>>> import numpy as np
>>> from numpy import linalg as LA
>>> np.set_printoptions(precision=2, suppress=True, linewidth=160, sign=" ")
>>> m1 = np.array([[0.5, 0.5], [0.5, 0.5]])
>>> ev, vecs = LA.eigh(m1)
>>> ev
array([ 0.,  1.])
>>> np.round(vecs.T @ m1 @ vecs, 2) + 0
array([[ 0.,  0.],
       [ 0.,  1.]])
>>> np.round(LA.svd(m1, compute_uv=False), 2) + 0
array([ 1.,  0.])
>>> vecs @ np.diag(ev) @ vecs.T
array([[ 0.5,  0.5],
       [ 0.5,  0.5]])
>>> LA.eigvalsh(m1 + 5 * np.eye(2))
array([ 5.,  6.])
>>> np.unique(ev.round(6) + 0, return_counts=True)[1]
array([ 1,  1])
>>> (ev > 1e-8).sum(), (ev < -1e-8).sum()
(np.int64(1), np.int64(0))
>>> np.abs(vecs[:, -1]).round(6).argmax()
np.int64(0)
>>> np.round(vecs.T @ vecs, 2) + 0
array([[ 1.,  0.],
       [ 0.,  1.]])
>>> np.abs(vecs[:, -1])
array([ 0.71,  0.71])
>>> data = np.loadtxt("arr.csv", delimiter=",")
>>> data
array([[ 0.67, -0.09, -0.46],
       [-0.09,  0.98, -0.13],
       [-0.46, -0.13,  0.35]])
>>> rng = np.random.default_rng(6420)
>>> lab = rng.permutation(3)
>>> lab
array([ 2,  0,  1])
>>> M2 = data[lab][:, lab]
>>> np.round(LA.det(M2), 2), round(float(LA.det(data[lab])), 2)
(np.float64(0.0), 0.0)
>>> M2
array([[ 0.35, -0.46, -0.13],
       [-0.46,  0.67, -0.09],
       [-0.13, -0.09,  0.98]])
>>> np.trace(M2)
np.float64(2.0)
>>> np.round(np.sort(np.abs(LA.eigvals(M2))), 2) + 0
array([ 0.,  1.,  1.])
>>> r = LA.matrix_rank(data)
>>> r
np.int64(2)
>>> ns = LA.svd(data)[2][r:].T
>>> np.round(data @ ns, 2) + 0
array([[ 0.],
       [ 0.],
       [ 0.]])
>>> ns.shape
(3, 1)
>>> [int(LA.matrix_rank(data[:, :j + 1])) for j in range(3)]
[1, 2, 2]
>>> [int(LA.matrix_rank(data[:i])) for i in range(1, len(data) + 1)]
[1, 2, 2]
>>> LA.matrix_rank(data.T @ data), LA.matrix_rank(data @ data.T)
(np.int64(2), np.int64(2))
>>> x0 = np.array([3, 4, 0])
>>> LA.eigvalsh(2 * data - np.eye(3))
array([-1.,  1.,  1.])
>>> round(float(np.trace(data)), 2)
2.0
>>> LA.cond(data) > 100
np.True_
>>> round(float(LA.norm(data, 2) / LA.norm(data)), 2)
0.71
>>> M2 = np.array([[-1, 0, 0], [0, -1, 1]])
>>> LA.matrix_rank(np.vstack([m1, M2.T]))
np.int64(2)
>>> np.einsum("ik,kj->ji", m1, M2)
array([[-0.5, -0.5],
       [-0.5, -0.5],
       [ 0.5,  0.5]])
>>> np.einsum("ik,kj->ij", m1, M2)
array([[-0.5, -0.5,  0.5],
       [-0.5, -0.5,  0.5]])
>>> arr = np.loadtxt("run8.csv", delimiter=",")
>>> arr
array([[ 0.99,  1.02,  2.99,  0.98,  2.99,  1.98],
       [ 1.02,  0.98,  2.97,  1.02,  3.01,  1.99],
       [ 0.98,  0.96,  2.96,  1.  ,  2.99,  2.03],
       [ 0.96,  0.99,  2.99,  1.02,  2.98,  2.  ],
       [ 0.97,  1.03,  2.98,  1.05,  2.98,  1.96],
       [ 1.02,  1.01,  2.98,  1.  ,  2.96,  2.03],
       [ 1.  ,  0.95,  0.98,  0.  ,  1.99,  1.02],
       [ 1.  ,  1.01,  1.01,  0.03,  2.  ,  0.98],
       [ 0.98,  1.04,  1.02, -0.02,  2.02,  0.99],
       [ 1.01,  1.  ,  1.06, -0.01,  1.97,  1.02],
       [ 0.98,  1.01,  0.96,  0.  ,  1.98,  1.01],
       [ 1.01,  1.03,  1.03, -0.02,  2.  ,  1.01],
       [ 1.02,  2.  ,  1.  , -0.02,  0.01,  3.  ],
       [ 0.99,  2.  ,  1.01, -0.01, -0.02,  3.  ],
       [ 0.99,  2.  ,  0.99, -0.05,  0.03,  3.06],
       [ 0.99,  1.99,  1.01, -0.02, -0.01,  2.99],
       [ 1.  ,  1.96,  1.  ,  0.02, -0.01,  2.97],
       [ 0.97,  2.  ,  0.99,  0.02, -0.05,  2.98]])
>>> M2 = np.c_[arr[:, :3] @ np.array([[0, 2, 2], [0, -2, 2], [1, 0, -1]]), np.array([2, 0, 3, 0, 0, 0, 2, 0, 3, 0, 3, 1, 2, 2, 2, 0, 3, 3])]
>>> M2
array([[ 2.99, -0.06,  1.03,  2.  ],
       [ 2.97,  0.08,  1.03,  0.  ],
       [ 2.96,  0.04,  0.92,  3.  ],
       [ 2.99, -0.06,  0.91,  0.  ],
       [ 2.98, -0.12,  1.02,  0.  ],
       [ 2.98,  0.02,  1.08,  0.  ],
       [ 0.98,  0.1 ,  2.92,  2.  ],
       [ 1.01, -0.02,  3.01,  0.  ],
       [ 1.02, -0.12,  3.02,  3.  ],
       [ 1.06,  0.02,  2.96,  0.  ],
       [ 0.96, -0.06,  3.02,  3.  ],
       [ 1.03, -0.04,  3.05,  1.  ],
       [ 1.  , -1.96,  5.04,  2.  ],
       [ 1.01, -2.02,  4.97,  2.  ],
       [ 0.99, -2.02,  4.99,  2.  ],
       [ 1.01, -2.  ,  4.95,  0.  ],
       [ 1.  , -1.92,  4.92,  3.  ],
       [ 0.99, -2.06,  4.95,  3.  ]])
>>> np.round(LA.norm(M2 - arr @ LA.lstsq(arr, M2)[0], axis=0), 2) + 0
array([ 0. ,  0. ,  0. ,  4.3])
>>> Xc = arr - arr.mean(axis=0)
>>> vecs = LA.svd(Xc)[2][:3]
>>> M2 = Xc - Xc @ vecs.T @ vecs
>>> np.round(LA.norm(M2) / LA.norm(Xc), 2)
np.float64(0.02)
>>> M2.std(axis=0)
array([ 0.02,  0.02,  0.01,  0.01,  0.01,  0.01])
>>> np.diag(vecs.T @ vecs)
array([ 0.05,  0.18,  0.6 ,  0.52,  0.76,  0.9 ])
>>> J = np.array([[-7, -3, -7, -3, -7, -3],
...     [0, -7, 0, -7, 0, -7],
...     [7, 9, 7, 9, 7, 9],
...     [-7, -3, -7, -3, -7, -3],
...     [0, -7, 0, -7, 0, -7],
...     [7, 9, 7, 9, 7, 9]])
>>> LA.cond(J) > 100
np.True_
>>> [round(float(x), 2) for x in LA.svd(J, compute_uv=False)[:3]]
[35.07, 13.86, 0.0]
